$ ipython --no-banner

In [1]: import numpy as np

In [2]: from numpy import linalg as LA

In [3]: np.set_printoptions(suppress=True, linewidth=140)

In [4]: tidy = lambda a: np.round(a, 1) + 0

In [5]: m1 = np.array([[0, 0, 0, 0], [0, 4, 4, 0], [0, 5, 5, 0]])

In [6]: m1
Out[6]: 
array([[0, 0, 0, 0],
       [0, 4, 4, 0],
       [0, 5, 5, 0]])

In [7]: # rank 1

In [8]: left, s, Vh = LA.svd(m1)

In [9]: tidy(s)
Out[9]: array([9.1, 0. , 0. ])

In [10]: np.argmax(s[:-1] / (s[1:] + 1e-6)) + 1
Out[10]: np.int64(1)

In [11]: A2 = left[:, :1] @ np.diag(s[:1]) @ Vh[:1]

In [12]: LA.matrix_rank(m1, rtol=0.05)
Out[12]: np.int64(1)

In [13]: tidy(np.abs(m1 - A2).max())
Out[13]: np.float64(0.0)

In [14]: tidy(LA.norm(m1 - A2) / LA.norm(m1))
Out[14]: np.float64(0.0)

In [15]: tidy(m1 @ LA.pinv(m1) @ m1)
Out[15]: 
array([[0., 0., 0., 0.],
       [0., 4., 4., 0.],
       [0., 5., 5., 0.]])

In [16]: np.allclose(m1[:-1].T @ LA.lstsq(m1[:-1].T, m1[-1])[0], m1[-1])
Out[16]: True

In [17]: tidy(np.trace(LA.pinv(m1) @ m1))
Out[17]: np.float64(1.0)

In [18]: np.unique(m1.round(6), axis=0).shape
Out[18]: (3, 4)

In [19]: np.abs(np.diag(LA.qr(m1)[1])) > 1e-9
Out[19]: array([False,  True, False])

In [20]: C2 = m1.T @ m1

In [21]: tidy(LA.eigvalsh(C2)[::-1])
Out[21]: array([82.,  0.,  0.,  0.])

In [22]: np.allclose(C2, C2.T)
Out[22]: True

In [23]: np.diag(C2)
Out[23]: array([ 0, 41, 41,  0])

In [24]: (m1 @ m1.T).shape
Out[24]: (3, 3)

In [25]: LA.matrix_rank(m1, rtol=0.1)
Out[25]: np.int64(1)

In [26]: J = np.load("run10.npy")

In [27]: tidy(J)
Out[27]: 
array([[ 0.9, -0.3,  0. , -0.2],
       [-0.3,  0.3, -0.1, -0.4],
       [ 0. , -0.1,  0.1,  0.3],
       [-0.2, -0.4,  0.3,  0.7]])

In [28]: tidy(LA.norm(J, 2) / LA.norm(J))
Out[28]: np.float64(0.7)

In [29]: np.argsort(-LA.norm(J, axis=0).round(6), kind="stable")[:3]
Out[29]: array([0, 3, 1])

In [30]: LA.matrix_rank(J, rtol=0.1)
Out[30]: np.int64(2)

In [31]: W = np.array([[5, -1], [0, 0], [4, 5], [0, -5]])

In [32]: beta = np.array([3, -2])

In [33]: act = np.maximum(J @ W + beta, 0)

In [34]: (act > 0).astype(int)
Out[34]: 
array([[1, 0],
       [1, 0],
       [1, 0],
       [1, 0]])

In [35]: cent = np.array([[3, 3, 1], [3, 3, 0]])

In [36]: tidy(act @ cent)
Out[36]: 
array([[22. , 22. ,  7.3],
       [ 3.2,  3.2,  1.1],
       [ 9.7,  9.7,  3.2],
       [ 9.7,  9.7,  3.2]])

In [37]: W @ cent
Out[37]: 
array([[ 12,  12,   5],
       [  0,   0,   0],
       [ 27,  27,   4],
       [-15, -15,   0]])

In [38]: tidy(LA.det(J.T))
Out[38]: np.float64(0.0)

In [39]: tidy(np.kron(np.eye(2, dtype=int), J))
Out[39]: 
array([[ 0.9, -0.3,  0. , -0.2,  0. ,  0. ,  0. ,  0. ],
       [-0.3,  0.3, -0.1, -0.4,  0. ,  0. ,  0. ,  0. ],
       [ 0. , -0.1,  0.1,  0.3,  0. ,  0. ,  0. ,  0. ],
       [-0.2, -0.4,  0.3,  0.7,  0. ,  0. ,  0. ,  0. ],
       [ 0. ,  0. ,  0. ,  0. ,  0.9, -0.3,  0. , -0.2],
       [ 0. ,  0. ,  0. ,  0. , -0.3,  0.3, -0.1, -0.4],
       [ 0. ,  0. ,  0. ,  0. ,  0. , -0.1,  0.1,  0.3],
       [ 0. ,  0. ,  0. ,  0. , -0.2, -0.4,  0.3,  0.7]])

In [40]: tidy(LA.eigvals(J))
Out[40]: array([1., 1., 0., 0.])

In [41]: tidy(LA.det(J[::-1]))
Out[41]: np.float64(0.0)

In [42]: tidy(np.poly(J))
Out[42]: array([ 1., -2.,  1.,  0.,  0.])

In [43]: vals, vecs = LA.eigvalsh(J)
Traceback (most recent call last):
  Cell In[43], line 1
    vals, vecs = LA.eigvalsh(J)
ValueError: too many values to unpack (expected 2)


In [44]: vals, vecs = LA.eigh(J)

In [45]: tidy(vecs.T @ vecs)
Out[45]: 
array([[1., 0., 0., 0.],
       [0., 1., 0., 0.],
       [0., 0., 1., 0.],
       [0., 0., 0., 1.]])
